$ ipython --no-banner

In [1]: import numpy as np

In [2]: from numpy import linalg as LA

In [3]: np.set_printoptions(precision=3, suppress=True, linewidth=140, sign=" ")

In [4]: W0 = np.loadtxt("layer7.csv", delimiter=",")

In [5]: W0
Out[5]: 
array([[ 9., -1.,  5.,  8., -2.,  9.,  4., -6.,  9., -5., -7.],
       [ 0., -7., -3., -8., -5.,  0., -6.,  8., -3.,  4.,  7.],
       [ 0.,  0.,  5., -6., -2.,  4.,  6., -9., -9.,  5., -6.],
       [ 0.,  0.,  0.,  1.,  6.,  2.,  0.,  3.,  3., -1., -9.],
       [ 0.,  0.,  0.,  0.,  5.,  7.,  2.,  5., -5., -4.,  0.],
       [ 0.,  0.,  0.,  0.,  0., -5., -2.,  8., -3.,  9., -6.],
       [ 0.,  0.,  0.,  0.,  0.,  0.,  9., -7.,  5.,  3.,  4.],
       [ 0.,  0.,  0.,  0.,  0.,  0.,  0.,  4., -8., -3.,  4.],
       [ 0.,  0.,  0.,  0.,  0.,  0.,  0.,  0.,  2.,  2.,  7.],
       [ 0.,  0.,  0.,  0.,  0.,  0.,  0.,  0.,  0., -1., -3.],
       [ 0.,  0.,  0.,  0.,  0.,  0.,  0.,  0.,  0.,  0.,  1.]])

In [6]: other = W0 / np.sqrt((W0 ** 2).mean(axis=1, keepdims=True))

In [7]: LA.matrix_rank(other) == LA.matrix_rank(W0)
Out[7]: np.True_

In [8]: F = np.load("dump.npy")

In [9]: F
Out[9]: 
array([[-0.881,  0.856, -0.647, -0.565,  0.951,  0.629, -0.245,  0.821],
       [ 0.999, -0.967,  0.923,  0.894, -0.999,  0.508,  0.508, -0.941],
       [ 0.905,  0.02 ,  0.47 ,  0.696, -0.508,  0.989, -0.363,  0.129],
       [-0.997,  0.02 ,  0.245,  0.949,  0.992, -0.993, -0.984, -0.53 ],
       [-0.178,  0.922,  0.701,  0.901,  0.808, -1.   ,  0.922,  0.3  ],
       [ 0.508, -0.987,  0.967,  0.999, -0.84 , -0.949, -0.982, -0.991],
       [-0.793,  0.998, -0.925, -0.988,  0.985, -0.623,  0.991,  0.995],
       [-0.984,  0.05 ,  0.345,  0.848,  0.938, -1.   , -0.611, -0.611],
       [ 0.629,  0.993, -0.814, -0.985,  0.578,  0.05 ,  0.997,  0.988],
       [-0.675,  0.98 , -0.414,  0.03 ,  0.982,  0.515,  0.235,  0.945],
       [-0.997,  0.975, -0.997, -1.   ,  0.985,  0.641,  0.934,  0.991],
       [ 0.578,  0.721,  0.31 ,  0.3  ,  0.06 , -0.92 ,  0.84 ,  0.414],
       [-1.   , -0.635, -0.985, -0.992,  0.979,  1.   , -0.996,  0.462],
       [-0.508,  0.922,  0.129,  0.38 ,  0.872, -0.996,  0.818,  0.653],
       [ 0.675, -0.129,  0.774,  0.994,  0.664,  1.   , -0.996, -0.06 ],
       [-1.   , -0.716,  0.04 ,  0.996,  1.   , -0.706, -1.   , -0.848],
       [-0.991,  0.91 ,  0.291,  0.995,  1.   ,  0.988, -0.999,  0.721],
       [-0.978,  0.77 , -0.03 ,  0.814,  0.991, -0.872, -0.881,  0.405],
       [ 0.999, -0.159,  0.273, -0.901, -0.998, -0.493,  0.999,  0.05 ],
       [-0.653, -0.973,  0.405,  0.797, -0.446,  0.647, -0.985, -0.935],
       [ 1.   , -0.991,  0.711, -0.808, -1.   , -0.894,  0.995, -0.963],
       [-0.991, -0.797,  0.53 ,  0.914,  0.814, -1.   , -0.872, -0.934],
       [-0.827,  0.572, -0.867, -0.926,  0.851,  0.999, -0.675,  0.834],
       [ 0.978,  0.197,  0.989,  1.   , -0.04 , -0.493, -0.837, -0.67 ],
       [ 0.778,  0.793, -0.617, -0.967, -0.617, -0.159,  0.988,  0.814]])

In [10]: d = LA.norm(F[:, None] - F[None], axis=-1)

In [11]: np.flatnonzero(d[24] < d.mean() / 2)
Out[11]: array([  8,  24])

In [12]: (d + 1e9 * np.eye(25)).round(6).argmin(axis=1)
Out[12]: array([ 22,   2,  14,   7,  13,  23,  10,   3,  24,   0,   6,   4,  22,   4,   2,  21,   9,   3,  20,  15,  18,  15,   0,   5,   8])

In [13]: LA.matrix_rank(d ** 2)
Out[13]: np.int64(10)
